% ipython --no-banner

In [1]: import numpy as np

In [2]: np.set_printoptions(precision=1, suppress=True, linewidth=140)

In [3]: W0 = np.array([[5.5, -0.4, 4.0],
   ...:     [19.0, 12.3, 11.0],
   ...:     [3.1, 3.7, 1.4],
   ...:     [18.1, 4.6, 13.6],
   ...:     [14.8, -0.1, 12.2],
   ...:     [3.1, 4.5, 1.2]])

In [4]: proj = W0 @ np.linalg.solve(W0.T @ W0, W0.T)

In [5]: print(np.round((np.eye(6) - proj) @ W0, 1) + 0)
[[0. 0. 0.]
 [0. 0. 0.]
 [0. 0. 0.]
 [0. 0. 0.]
 [0. 0. 0.]
 [0. 0. 0.]]

In [6]: print(np.diag(proj))
[0.7 0.9 0.1 0.6 0.6 0.2]

In [7]: left, s, VT = np.linalg.svd(W0, full_matrices=False)

In [8]: print((s > 1e-8).sum())
3

In [9]: print(np.allclose(left * s @ VT, W0))
True

In [10]: print(s)
[39.3  9.8  0.6]

In [11]: print(np.round(VT @ VT.T, 1) + 0)
[[1. 0. 0.]
 [0. 1. 0.]
 [0. 0. 1.]]

In [12]: out = np.c_[W0[:, :1] @ np.array([[1]]), np.array([-1, 0, 3, 3, 0, 3])]

In [13]: print(out)
[[ 5.5 -1. ]
 [19.   0. ]
 [ 3.1  3. ]
 [18.1  3. ]
 [14.8  0. ]
 [ 3.1  3. ]]

In [14]: print(np.linalg.matrix_rank(np.c_[W0, out]))
4

In [15]: print(np.linalg.matrix_rank(out))
2

In [16]: A = np.array([[1, 1, -1, -1, -1, -1, 1, 1],
    ...:     [1, -1, -1, 1, -1, 1, 1, -1],
    ...:     [1, 1, 1, 1, 1, 1, 1, 1]])

In [17]: print(A)
[[ 1  1 -1 -1 -1 -1  1  1]
 [ 1 -1 -1  1 -1  1  1 -1]
 [ 1  1  1  1  1  1  1  1]]

In [18]: rng = np.random.default_rng(93)

In [19]: out = A + rng.integers(-2, 3, (3, 2)) @ rng.integers(-2, 3, (2, 8))

In [20]: print(out)
[[-5  1  3  3  7 -9 -5  9]
 [ 0 -1  1  2  1 -1  0  1]
 [ 2  1 -1  0 -1  3  2 -1]]

In [21]: print(np.round(np.linalg.svd(out - A, compute_uv=False), 1) + 0)
[18.2  1.6  0. ]

In [22]: print(np.abs(out - A).sum(axis=1))
[44 11 11]

In [23]: W1 = np.array([[0, -2, 2, 0, -1],
    ...:     [0, 2, 0, -2, 2],
    ...:     [-2, -1, -1, 1, 2],
    ...:     [-2, -2, -2, -1, 0],
    ...:     [0, 1, 2, 2, 1],
    ...:     [2, 2, -1, 0, -1],
    ...:     [2, -1, 1, -1, 2],
    ...:     [1, 0, 1, 2, -2]])

In [24]: coef = np.array([-2, 0, -1, -1, -1])

In [25]: H = np.maximum(out @ W1 + coef, 0)

In [26]: print(np.linalg.matrix_rank(H))
3

In [27]: print((H > 0).astype(int))
[[0 0 1 1 0]
 [0 0 0 1 0]
 [1 1 0 0 0]]

In [28]: print(H)
[[ 0  0  7 34  0]
 [ 0  0  0  4  0]
 [ 9  2  0  0  0]]

In [29]: C = np.array([[0, 3], [3, 0], [0, -2], [-1, -1], [-2, -3]])

In [30]: print(H @ C)
[[-34 -48]
 [ -4  -4]
 [  6  27]]

In [31]: print(W1 @ C)
[[ -4  -1]
 [  4  -4]
 [ -8 -11]
 [ -5  -1]
 [ -1  -9]
 [  8  11]
 [ -6  -1]
 [  2   5]]

In [32]: x0 = np.array([2, 1, 1, 3, 2, 1, 2, 1])

In [33]: h = np.maximum(A @ x0, 0)

In [34]: print(np.flatnonzero(h > 1e-9))
[1 2]

In [35]: print(np.tanh(A @ x0))
[-0.8  1.   1. ]

In [36]: print(h)
[ 0  3 13]

In [37]: left, s, VT = np.linalg.svd(A, full_matrices=False)

In [38]: print((s > 1e-8).sum())
3

In [39]: print(A[0] @ A[2])
0

In [40]: print(np.linalg.norm(A, axis=0))
[1.7 1.7 1.7 1.7 1.7 1.7 1.7 1.7]

In [41]: print(np.round(np.linalg.norm(A, 1), 1), round(np.linalg.norm(A, np.inf), 1))
3.0 8.0

In [42]: print(round(float(np.linalg.norm(A) ** 2 / np.linalg.norm(A, 2) ** 2), 1))
3.0

In [43]: m1 = np.load("w.npy")

In [44]: print(m1)
[[-8  7 -1  5  4  0]
 [ 0  2 -2 -6 -5 -2]
 [ 0  0  8  2  3 -7]
 [ 0  0  0 -3 -4  8]
 [ 0  0  0  0  9  5]
 [ 0  0  0  0  0 -7]]

In [45]: print([round(float(x), 1) for x in np.linalg.svd(m1, compute_uv=False)[:3]])
[15.4, 14.0, 10.2]

In [46]: print(np.argsort(-np.linalg.norm(m1, axis=0).round(6), kind="stable")[:3])
[5 4 3]

In [47]: print(np.round(np.abs(np.linalg.svd(m1)[2][-1]), 1) + 0)
[0.7 0.7 0.  0.2 0.  0. ]
